$ ipython --no-banner

In [1]: import numpy as np

In [2]: from numpy import linalg as LA

In [3]: np.set_printoptions(precision=1, suppress=True, linewidth=200, legacy="1.25")

In [4]: rnd = lambda a: np.round(a, 1) + 0

In [5]: M = np.arange(9).reshape(3, 3) + -3

In [6]: M
Out[6]: 
array([[-3, -2, -1],
       [ 0,  1,  2],
       [ 3,  4,  5]])

In [7]: proj = np.triu(np.array([[0, 0, 2], [0, 1, 2], [0, 2, 0]]), 1) + np.eye(3)

In [8]: out = proj @ M @ LA.inv(proj)

In [9]: out
Out[9]: 
array([[  3.,   6.,  -9.],
       [  6.,   9., -18.],
       [  3.,   4.,  -9.]])

In [10]: rnd(LA.det(out))
Out[10]: 0.0

In [11]: LA.matrix_rank(out)
Out[11]: 2

In [12]: r = LA.matrix_rank(M)

In [13]: r
Out[13]: 2

In [14]: N = LA.svd(M)[2][r:].T

In [15]: N.shape
Out[15]: (3, 1)

In [16]: rnd(N @ N.T)
Out[16]: 
array([[ 0.2, -0.3,  0.2],
       [-0.3,  0.7, -0.3],
       [ 0.2, -0.3,  0.2]])

In [17]: rnd(M @ N)
Out[17]: 
array([[0.],
       [0.],
       [0.]])

In [18]: LA.matrix_rank(M.T @ M), LA.matrix_rank(M @ M.T)
Out[18]: (2, 2)

In [19]: data = np.loadtxt("mat.csv", delimiter=",")

In [20]: data
Out[20]: 
array([[0., 1., 0.],
       [1., 0., 0.],
       [0., 0., 0.]])

In [21]: rnd(LA.det(data))
Out[21]: 0.0

In [22]: (data != 0).astype(int)
Out[22]: 
array([[0, 1, 0],
       [1, 0, 0],
       [0, 0, 0]])

In [23]: data @ data
Out[23]: 
array([[1., 0., 0.],
       [0., 1., 0.],
       [0., 0., 0.]])

In [24]: (LA.matrix_power((data != 0) + (data.T != 0) + np.eye(3), 3) > 0).astype(int)
Out[24]: 
array([[1, 1, 0],
       [1, 1, 0],
       [0, 0, 1]])

In [25]: F = np.load("x.npy")

In [26]: F
Out[26]: 
array([[ 2.5, -0.4],
       [ 1.7, -4.2],
       [-3.1, -0.6]])

In [27]: x = np.array([2, -3])

In [28]: target = F @ x

In [29]: target
Out[29]: array([ 6.2, 16. , -4.4])

In [30]: try:
    ...:     LA.solve(F, target)
    ...: except LA.LinAlgError as e:
    ...:     print("failed:", e)
    ...: 
failed: Last 2 dimensions of the array must be square

In [31]: rng = np.random.default_rng(85)

In [32]: target = target + 0.1 * rng.normal(size=3)

In [33]: rnd(target)
Out[33]: array([ 6.3, 15.9, -4.5])

In [34]: coef, *_ = LA.lstsq(F, target)

In [35]: [round(float(LA.norm(LA.solve(F.T @ F + lam * np.eye(2), F.T @ target))), 2) for lam in (0, 1, 10, 100)]
Out[35]: [3.59, 3.45, 2.54, 0.7]
